In [1]: import numpy as np

In [2]: np.set_printoptions(suppress=True, linewidth=160)

In [3]: rd = lambda a: np.round(a, 2) + 0

In [4]: A = np.array([[0.0, -1.0, -1.0, 0.0, 0.0],
   ...:     [-1.0, 0.0, -1.0, 0.0, 0.0],
   ...:     [-1.0, -1.0, 0.0, 0.0, 0.0],
   ...:     [0.0, 0.0, 0.0, 0.0, -1.0],
   ...:     [0.0, 0.0, 0.0, -1.0, 0.0]])

In [5]: A
Out[5]: 
array([[ 0., -1., -1.,  0.,  0.],
       [-1.,  0., -1.,  0.,  0.],
       [-1., -1.,  0.,  0.,  0.],
       [ 0.,  0.,  0.,  0., -1.],
       [ 0.,  0.,  0., -1.,  0.]])

In [6]: (A != 0).astype(int)
Out[6]: 
array([[0, 1, 1, 0, 0],
       [1, 0, 1, 0, 0],
       [1, 1, 0, 0, 0],
       [0, 0, 0, 0, 1],
       [0, 0, 0, 1, 0]])

In [7]: A @ A
Out[7]: 
array([[2., 1., 1., 0., 0.],
       [1., 2., 1., 0., 0.],
       [1., 1., 2., 0., 0.],
       [0., 0., 0., 1., 0.],
       [0., 0., 0., 0., 1.]])

In [8]: (np.linalg.matrix_power((A != 0) + (A.T != 0) + np.eye(5), 5) > 0).astype(int)
Out[8]: 
array([[1, 1, 1, 0, 0],
       [1, 1, 1, 0, 0],
       [1, 1, 1, 0, 0],
       [0, 0, 0, 1, 1],
       [0, 0, 0, 1, 1]])

In [9]: np.all(np.linalg.eigvalsh(A) > 0)
Out[9]: np.False_

In [10]: rd(np.linalg.eigvalsh(A).min())
Out[10]: np.float64(-2.0)

In [11]: ev, vecs = np.linalg.eigh(A)

In [12]: x0 = np.array([3, 5, 0, 5, 4])

In [13]: rd(x0 @ A @ x0 / (x0 @ x0)), rd(ev[0]), rd(ev[-1])
Out[13]: (np.float64(-0.93), np.float64(-2.0), np.float64(1.0))

In [14]: rd(vecs * np.abs(ev) @ vecs.T)
Out[14]: 
array([[1.33, 0.33, 0.33, 0.  , 0.  ],
       [0.33, 1.33, 0.33, 0.  , 0.  ],
       [0.33, 0.33, 1.33, 0.  , 0.  ],
       [0.  , 0.  , 0.  , 1.  , 0.  ],
       [0.  , 0.  , 0.  , 0.  , 1.  ]])

In [15]: rd(vecs * np.maximum(ev, 0) @ vecs.T)
Out[15]: 
array([[ 0.67, -0.33, -0.33,  0.  ,  0.  ],
       [-0.33,  0.67, -0.33,  0.  ,  0.  ],
       [-0.33, -0.33,  0.67,  0.  ,  0.  ],
       [ 0.  ,  0.  ,  0.  ,  0.5 , -0.5 ],
       [ 0.  ,  0.  ,  0.  , -0.5 ,  0.5 ]])

In [16]: F = np.load("w.npy")

In [17]: F
Out[17]: 
array([[  0,   2,   2],
       [  1,   4,   2],
       [  0,   7,   1],
       [ -1,   7,   3],
       [ -3,   5,   1],
       [ -1,   6,  -1],
       [  2,   8,   2],
       [  4,   5,   0],
       [  3,   7,  -3],
       [  2,   5,  -3],
       [  2,   6,  -6],
       [  0,   5,  -9],
       [  3,   6,  -6],
       [  4,   8,  -5],
       [  2,   9,  -6],
       [ -1,   6,  -4],
       [ -1,   4,  -6],
       [  2,   2,  -6],
       [  1,   4,  -5],
       [  4,   1,  -8],
       [  1,   4,  -8],
       [  1,   3, -11],
       [  2,   2, -13],
       [  5,   4, -11],
       [  3,   1,  -9],
       [  6,  -2, -10],
       [  7,  -4, -13],
       [  6,  -6, -14],
       [  4,  -7, -17],
       [  6, -10, -18],
       [  6, -11, -16]])

In [18]: cen = F - F.mean(axis=0)

In [19]: vecs = np.linalg.svd(cen)[2][:2]

In [20]: M2 = cen - cen @ vecs.T @ vecs

In [21]: rd(np.linalg.norm(M2) / np.linalg.norm(cen))
Out[21]: np.float64(0.21)

In [22]: rd(np.diag(vecs.T @ vecs))
Out[22]: array([0.06, 0.98, 0.96])

In [23]: rd((cen @ vecs.T).std(axis=0))
Out[23]: array([7.57, 2.61])

In [24]: rd(np.cov(cen @ vecs.T, rowvar=False))
Out[24]: 
array([[59.2 ,  0.  ],
       [ 0.  ,  7.05]])

In [25]: rng = np.random.default_rng(936)

In [26]: M2 = F + rng.integers(-2, 3, (31, 2)) @ rng.integers(-2, 3, (2, 3))

In [27]: M2
Out[27]: 
array([[  0,   2,   0],
       [  0,   6,   5],
       [  4,  -1,   1],
       [ -1,   7,   5],
       [ -4,   7,   0],
       [ -1,   6,  -1],
       [  1,  10,   5],
       [  8,  -3,   0],
       [ -1,  15,  -3],
       [  0,   9,  -3],
       [  2,   6,  -6],
       [ -2,   9,  -7],
       [  4,   4,  -9],
       [  1,  14,  -4],
       [  3,   7,  -3],
       [ -3,  10,  -6],
       [  0,   2,  -9],
       [  3,   0,  -5],
       [  0,   6,  -2],
       [  3,   3,  -5],
       [  4,  -2,  -7],
       [ -3,  11, -11],
       [  0,   6, -11],
       [  9,  -4, -11],
       [  2,   3,  -6],
       [  7,  -4, -13],
       [  5,   0, -11],
       [  3,   0, -15],
       [  6, -11, -15],
       [  9, -16, -17],
       [  6, -11, -16]])

In [28]: M2 - F
Out[28]: 
array([[ 0,  0, -2],
       [-1,  2,  3],
       [ 4, -8,  0],
       [ 0,  0,  2],
       [-1,  2, -1],
       [ 0,  0,  0],
       [-1,  2,  3],
       [ 4, -8,  0],
       [-4,  8,  0],
       [-2,  4,  0],
       [ 0,  0,  0],
       [-2,  4,  2],
       [ 1, -2, -3],
       [-3,  6,  1],
       [ 1, -2,  3],
       [-2,  4, -2],
       [ 1, -2, -3],
       [ 1, -2,  1],
       [-1,  2,  3],
       [-1,  2,  3],
       [ 3, -6,  1],
       [-4,  8,  0],
       [-2,  4,  2],
       [ 4, -8,  0],
       [-1,  2,  3],
       [ 1, -2, -3],
       [-2,  4,  2],
       [-3,  6, -1],
       [ 2, -4,  2],
       [ 3, -6,  1],
       [ 0,  0,  0]])

In [29]: rd(np.linalg.svd(M2 - F, compute_uv=False))
Out[29]: array([27.52, 10.62,  0.  ])

In [30]: np.linalg.matrix_rank(M2 - F, tol=1e-8)
Out[30]: np.int64(2)
